>>> import numpy as np
>>> import numpy.linalg as la
>>> np.set_printoptions(precision=3, suppress=True, linewidth=200)
>>> K = np.load("mat.npy")
>>> K
array([[ -2.,   0.,  -5.,   5.],
       [ -3.,   1., -11.,   8.],
       [  0.,   0.,  -7.,   5.],
       [  0.,   0., -10.,   8.]])
>>> rng = np.random.default_rng(258)
>>> labels = rng.permutation(4)
>>> labels
array([2, 3, 0, 1])
>>> A2 = K[labels][:, labels]
>>> A2
array([[ -7.,   5.,   0.,   0.],
       [-10.,   8.,   0.,   0.],
       [ -5.,   5.,  -2.,   0.],
       [-11.,   8.,  -3.,   1.]])
>>> np.sort(np.abs(la.eigvals(A2)))
array([1., 2., 2., 3.])
>>> np.allclose(A2, K)
False
>>> np.diag(A2)
array([-7.,  8., -2.,  1.])
>>> labels = rng.permutation(4)
>>> A2 = K[:, labels] * rng.choice([-1, 1], 4)
>>> A2
array([[ -0.,   2.,  -5.,   5.],
       [ -1.,   3., -11.,   8.],
       [ -0.,  -0.,  -7.,   5.],
       [ -0.,  -0., -10.,   8.]])
>>> left, _, VT = la.svd(K.T @ A2)
>>> labels
array([1, 0, 2, 3])
>>> O, R = la.qr(K)
>>> np.round(np.trace(O @ O.T), 3)
np.float64(4.0)
>>> np.round(O @ R, 3) + 0
array([[ -2.,   0.,  -5.,   5.],
       [ -3.,   1., -11.,   8.],
       [  0.,   0.,  -7.,   5.],
       [  0.,   0., -10.,   8.]])
>>> np.round(O.T @ O, 3) + 0
array([[1., 0., 0., 0.],
       [0., 1., 0., 0.],
       [0., 0., 1., 0.],
       [0., 0., 0., 1.]])
>>> round(abs(R[0, 0]), 3), np.round(la.norm(K[:, 0]), 3)
(np.float64(3.606), np.float64(3.606))
>>> R
array([[ 3.606, -0.832, 11.926, -9.43 ],
       [ 0.   ,  0.555, -1.941,  0.277],
       [ 0.   ,  0.   , 12.207, -9.421],
       [ 0.   ,  0.   ,  0.   ,  0.492]])
>>> O
array([[-0.555, -0.832,  0.   ,  0.   ],
       [-0.832,  0.555,  0.   ,  0.   ],
       [ 0.   , -0.   , -0.573, -0.819],
       [ 0.   , -0.   , -0.819,  0.573]])
>>> J = np.load("out1.npy")
>>> J
array([[  1.4,  -1.8,   0.3,   2.1,   2.2],
       [ -0.4,   2.8,  -1.2,  -1.5,   0.9],
       [ -0.7,   0.6,   0.4,   2.1,   0.2],
       [  1.5,  -1.9,  -1.6,   0.1,   1.8],
       [  1. ,   0.4,   1.4,  -0.2,   1.3],
       [  0.1,  -1. ,  -0.2,   0.3,   2.4],
       [ -0.5,   1.1,  -1.6,   1.4,  -0.2],
       [  0.9,  -2.1,   0.7,  -0.2,  -0.5],
       [  0.7,   0.5,  -0.3,  -0.9,  -0.1],
       [  1.3,   0. ,   0.2,  -1.3,  -0.3],
       [ -0.9,   1.1,  -0.3,  -1.2,   0.2],
       [  2. ,  20. , -16. ,   8. , -32. ],
       [  1.1,  -1.1,   0.6,  -0.5,  -0.2],
       [  0.2,   0.4,   0.2,   1.1,  -1.8],
       [  2.8,   0.8,  -1.2,   1.4,   1.2],
       [ -2.1,   1.4,  -1.8,   0.9,   2. ],
       [  0.6,  -0.6,  -0.6,  -0.1,   1.8]])
>>> # row 11 dominates
>>> left, sig, VT = la.svd(J, full_matrices=False)
>>> np.abs(left[:, 0]).round(6).argmax()
np.int64(11)
>>> np.allclose(left * sig @ VT, J)
True
>>> sig
array([42.089,  5.872,  5.627,  4.276,  2.935])
>>> round(np.sqrt((sig ** 2).sum()), 3), round(float(la.norm(J)), 3)
(np.float64(43.18), 43.18)
>>> np.round(left.T @ J @ VT.T, 3) + 0
array([[42.089,  0.   ,  0.   ,  0.   ,  0.   ],
       [ 0.   ,  5.872,  0.   ,  0.   ,  0.   ],
       [ 0.   ,  0.   ,  5.627,  0.   ,  0.   ],
       [ 0.   ,  0.   ,  0.   ,  4.276,  0.   ],
       [ 0.   ,  0.   ,  0.   ,  0.   ,  2.935]])
>>> np.abs(VT[0])
array([0.042, 0.482, 0.379, 0.188, 0.766])
>>> (sig > 1e-8).sum()
np.int64(5)
>>> np.cumsum(sig ** 2) / np.sum(sig ** 2)
array([0.95 , 0.969, 0.986, 0.995, 1.   ])
>>> proj = J @ la.solve(J.T @ J, J.T)
>>> round(np.trace(proj), 3)
np.float64(5.0)
>>> X = np.loadtxt("layer8.csv", delimiter=",")
>>> X
array([[0.5  , 0.   , 0.   , 0.   , 0.5  , 0.   ],
       [0.5  , 0.5  , 0.   , 0.   , 0.   , 0.   ],
       [0.   , 0.25 , 0.5  , 0.   , 0.   , 0.25 ],
       [0.   , 0.   , 0.   , 0.333, 0.333, 0.333],
       [0.333, 0.   , 0.   , 0.   , 0.333, 0.333],
       [0.   , 0.   , 0.333, 0.   , 0.333, 0.333]])
>>> x = np.array([0, 2, -1, 1, -2, 1])
>>> h1 = np.maximum(X @ x, 0)
>>> np.tanh(X @ x)
array([-0.762,  0.762,  0.245,  0.   , -0.322, -0.583])
>>> np.maximum(X @ x, 0) - np.maximum(-X @ x, 0)
array([-1.   ,  1.   ,  0.25 ,  0.   , -0.333, -0.667])
>>> X * (h1 > 1e-9)[:, None]
array([[0.  , 0.  , 0.  , 0.  , 0.  , 0.  ],
       [0.5 , 0.5 , 0.  , 0.  , 0.  , 0.  ],
       [0.  , 0.25, 0.5 , 0.  , 0.  , 0.25],
       [0.  , 0.  , 0.  , 0.  , 0.  , 0.  ],
       [0.  , 0.  , 0.  , 0.  , 0.  , 0.  ],
       [0.  , 0.  , 0.  , 0.  , 0.  , 0.  ]])
>>> np.flatnonzero(h1 > 1e-9)
array([1, 2])
>>> np.maximum(X @ (3 * x), 0)
array([0.  , 3.  , 0.75, 0.  , 0.  , 0.  ])
>>> arr = np.load("arr.npy")
>>> arr
array([[0, 4, 0, 4],
       [2, 0, 2, 0],
       [0, 4, 0, 4],
       [2, 0, 2, 0]])
>>> round(float(la.norm(arr)), 3)
8.944
>>> arr.sum(axis=1)
array([8, 4, 8, 4])
>>> np.count_nonzero(arr)
np.int64(8)
>>> labels = rng.permutation(4)
>>> labels
array([0, 2, 3, 1])
>>> A2 = arr[labels][:, labels]
>>> np.trace(A2)
np.int64(0)
>>> A2
array([[0, 0, 4, 4],
       [0, 0, 4, 4],
       [2, 2, 0, 0],
       [2, 2, 0, 0]])
>>> np.allclose(A2, arr)
False
>>> np.round(np.sort(np.abs(la.eigvals(A2))), 3) + 0
array([0.   , 0.   , 5.657, 5.657])
>>> f = np.array([-2, 0, 0])
>>> np.cross(arr[1, :3], arr[0, :3])
array([-8,  0,  8])
>>> np.correlate(arr[1], arr[0], "full")
array([ 8,  0, 16,  0,  8,  0,  0])
>>> np.polyval(f, arr[1])
array([-8,  0, -8,  0])
>>> E = np.array([[1.05, 2.0, 0.0, 2.0],
...     [0.0, 0.05, 0.0, 0.0],
...     [2.0, 2.0, 1.05, 0.0],
...     [1.0, 2.0, 0.0, 2.05]])
>>> labels = rng.permutation(4)
>>> labels
array([1, 0, 2, 3])
>>> A2 = E[labels][:, labels]
>>> np.trace(A2)
np.float64(4.2)
>>> round(la.det(A2), 3), np.round(la.det(E[labels]), 3)
(np.float64(0.008), np.float64(-0.008))
>>> A2
array([[0.05, 0.  , 0.  , 0.  ],
       [2.  , 1.05, 0.  , 2.  ],
       [2.  , 2.  , 1.05, 0.  ],
       [2.  , 1.  , 0.  , 2.05]])
>>> la.cond(E) > 100
np.True_
>>> np.round(la.norm(E, 2) / la.norm(E), 3)
np.float64(0.924)
>>> np.abs(la.svd(E)[2][-1])
array([0.303, 0.162, 0.886, 0.313])
>>> [round(float(x), 3) for x in la.svd(E, compute_uv=False)[:3]]
[4.839, 1.998, 0.036]
>>> np.argsort(-la.norm(E, axis=0).round(6), kind="stable")[:3]
array([1, 3, 0])
>>> O = E.astype(float).copy()
>>> for j in range(4):
...     O[:, j] -= O[:, :j] @ (O[:, :j].T @ O[:, j])
...     O[:, j] /= la.norm(O[:, j])
... 
>>> O.round(3) + 0
array([[ 0.425,  0.542, -0.601, -0.405],
       [ 0.   ,  0.045,  0.585, -0.81 ],
       [ 0.81 , -0.585,  0.045,  0.   ],
       [ 0.405,  0.601,  0.542,  0.425]])
>>> np.round(O.T @ E, 3) + 0
array([[ 2.47 ,  3.279,  0.85 ,  1.68 ],
       [ 0.   ,  1.119, -0.615,  2.317],
       [ 0.   ,  0.   ,  0.047, -0.092],
       [ 0.   ,  0.   ,  0.   ,  0.062]])
>>> la.eigvals(E)
array([1.05, 3.05, 0.05, 0.05])
>>> np.kron(np.eye(2, dtype=int), E)
array([[1.05, 2.  , 0.  , 2.  , 0.  , 0.  , 0.  , 0.  ],
       [0.  , 0.05, 0.  , 0.  , 0.  , 0.  , 0.  , 0.  ],
       [2.  , 2.  , 1.05, 0.  , 0.  , 0.  , 0.  , 0.  ],
       [1.  , 2.  , 0.  , 2.05, 0.  , 0.  , 0.  , 0.  ],
       [0.  , 0.  , 0.  , 0.  , 1.05, 2.  , 0.  , 2.  ],
       [0.  , 0.  , 0.  , 0.  , 0.  , 0.05, 0.  , 0.  ],
       [0.  , 0.  , 0.  , 0.  , 2.  , 2.  , 1.05, 0.  ],
       [0.  , 0.  , 0.  , 0.  , 1.  , 2.  , 0.  , 2.05]])
>>> round(la.eigvals(E).sum().real, 3)
np.float64(4.2)
>>> O, vecs = la.qr(E[:, :3])[0], la.qr(E[:, 3:])[0]
>>> sig = la.svd(O.T @ vecs, compute_uv=False)
>>> np.degrees(np.arccos(sig.clip(0, 1)))
array([1.235])
>>> sig
array([1.])
>>> W0 = 0.5 ** np.abs(np.subtract.outer(np.arange(6), np.arange(6)))
>>> W0
array([[1.   , 0.5  , 0.25 , 0.125, 0.062, 0.031],
       [0.5  , 1.   , 0.5  , 0.25 , 0.125, 0.062],
       [0.25 , 0.5  , 1.   , 0.5  , 0.25 , 0.125],
       [0.125, 0.25 , 0.5  , 1.   , 0.5  , 0.25 ],
       [0.062, 0.125, 0.25 , 0.5  , 1.   , 0.5  ],
       [0.031, 0.062, 0.125, 0.25 , 0.5  , 1.   ]])
>>> # symmetric
>>> ev, vecs = la.eigh(W0)
>>> x = np.array([-4, -1, -1, 3, 4, 3])
>>> x @ W0 @ x
np.float64(73.125)
>>> vecs * np.maximum(ev, 0) @ vecs.T
array([[1.   , 0.5  , 0.25 , 0.125, 0.062, 0.031],
       [0.5  , 1.   , 0.5  , 0.25 , 0.125, 0.062],
       [0.25 , 0.5  , 1.   , 0.5  , 0.25 , 0.125],
       [0.125, 0.25 , 0.5  , 1.   , 0.5  , 0.25 ],
       [0.062, 0.125, 0.25 , 0.5  , 1.   , 0.5  ],
       [0.031, 0.062, 0.125, 0.25 , 0.5  , 1.   ]])
>>> vecs * np.abs(ev) @ vecs.T
array([[1.   , 0.5  , 0.25 , 0.125, 0.062, 0.031],
       [0.5  , 1.   , 0.5  , 0.25 , 0.125, 0.062],
       [0.25 , 0.5  , 1.   , 0.5  , 0.25 , 0.125],
       [0.125, 0.25 , 0.5  , 1.   , 0.5  , 0.25 ],
       [0.062, 0.125, 0.25 , 0.5  , 1.   , 0.5  ],
       [0.031, 0.062, 0.125, 0.25 , 0.5  , 1.   ]])
>>> la.eigvalsh(W0[1:, 1:])
array([0.36 , 0.457, 0.69 , 1.23 , 2.262])
>>> round(x @ W0 @ x / (x @ x), 3), round(float(ev[0]), 3), round(float(ev[-1]), 3)
(np.float64(1.406), 0.352, 2.393)
>>> vecs * np.sqrt(ev) @ vecs.T
array([[0.963, 0.249, 0.094, 0.039, 0.017, 0.008],
       [0.249, 0.932, 0.242, 0.092, 0.039, 0.017],
       [0.094, 0.242, 0.93 , 0.241, 0.092, 0.039],
       [0.039, 0.092, 0.241, 0.93 , 0.242, 0.094],
       [0.017, 0.039, 0.092, 0.242, 0.932, 0.249],
       [0.008, 0.017, 0.039, 0.094, 0.249, 0.963]])
